% python3 -q
>>> import numpy as np
>>> np.set_printoptions(precision=4, suppress=True, linewidth=100, floatmode="fixed")
>>> arr = np.load("data.npy")
>>> arr
array([[ 0, -5,  3,  4,  2,  6, -2,  8],
       [ 0,  0,  9,  4,  9,  9,  3, -8],
       [ 0,  0,  0,  1, -2,  9, -3, -3],
       [ 0,  0,  0,  0,  2, -9,  0, -9],
       [ 0,  0,  0,  0,  0, -8,  5, -8],
       [ 0,  0,  0,  0,  0,  0,  3,  4],
       [ 0,  0,  0,  0,  0,  0,  0,  2],
       [ 0,  0,  0,  0,  0,  0,  0,  0]])
>>> # triangular: eigenvalues sit on the diagonal
>>> W1 = np.array([[9, 4, 2],
...     [9, 1, 0],
...     [7, 4, 7],
...     [4, 4, 2],
...     [4, 9, 3],
...     [1, 1, 0],
...     [1, 1, 5],
...     [8, 7, 7]])
>>> b = np.array([-1, -1, 2])
>>> hid = np.maximum(arr @ W1 + b, 0)
>>> (hid > 0).mean(axis=0)
array([0.5000, 0.5000, 0.6250])
>>> np.linalg.matrix_rank(hid)
np.int64(3)
>>> basis = np.array([[0, -1, 2], [-3, -1, 0], [-2, 1, -1]])
>>> hid @ basis
array([[-466,  -84,   51],
       [-382,  -91,   65],
       [   0,    0,    0],
       [   0,    0,    0],
       [   0,    0,    0],
       [-180,  -19,   23],
       [ -71,  -12,   14],
       [  -4,    2,   -2]])
>>> W1 @ basis
array([[-16, -11,  16],
       [ -3, -10,  18],
       [-26,  -4,   7],
       [-16,  -6,   6],
       [-33, -10,   5],
       [ -3,  -2,   2],
       [-13,   3,  -3],
       [-35,  -8,   9]])
>>> Uu, sv, vt = np.linalg.svd(arr)
>>> np.argmax(sv[:-1] / (sv[1:] + 1e-6)) + 1
np.int64(7)
>>> sv
array([21.3920, 18.7766,  9.3381,  5.6172,  3.5945,  0.3461,  0.1648,  0.0000])
>>> B = Uu[:, :7] @ np.diag(sv[:7]) @ vt[:7]
>>> round(np.linalg.norm(arr - B) / np.linalg.norm(arr), 4)
np.float64(0.0)
>>> np.linalg.matrix_rank(arr, rtol=0.05)
np.int64(5)
>>> round(np.linalg.norm(arr - B, 2), 4), sv[7]
(np.float64(0.0), np.float64(0.0))
>>> B.round(4) + 0
array([[ 0.0000, -5.0000,  3.0000,  4.0000,  2.0000,  6.0000, -2.0000,  8.0000],
       [ 0.0000,  0.0000,  9.0000,  4.0000,  9.0000,  9.0000,  3.0000, -8.0000],
       [ 0.0000,  0.0000,  0.0000,  1.0000, -2.0000,  9.0000, -3.0000, -3.0000],
       [ 0.0000,  0.0000,  0.0000,  0.0000,  2.0000, -9.0000,  0.0000, -9.0000],
       [ 0.0000,  0.0000,  0.0000,  0.0000,  0.0000, -8.0000,  5.0000, -8.0000],
       [ 0.0000,  0.0000,  0.0000,  0.0000,  0.0000,  0.0000,  3.0000,  4.0000],
       [ 0.0000,  0.0000,  0.0000,  0.0000,  0.0000,  0.0000,  0.0000,  2.0000],
       [ 0.0000,  0.0000,  0.0000,  0.0000,  0.0000,  0.0000,  0.0000,  0.0000]])
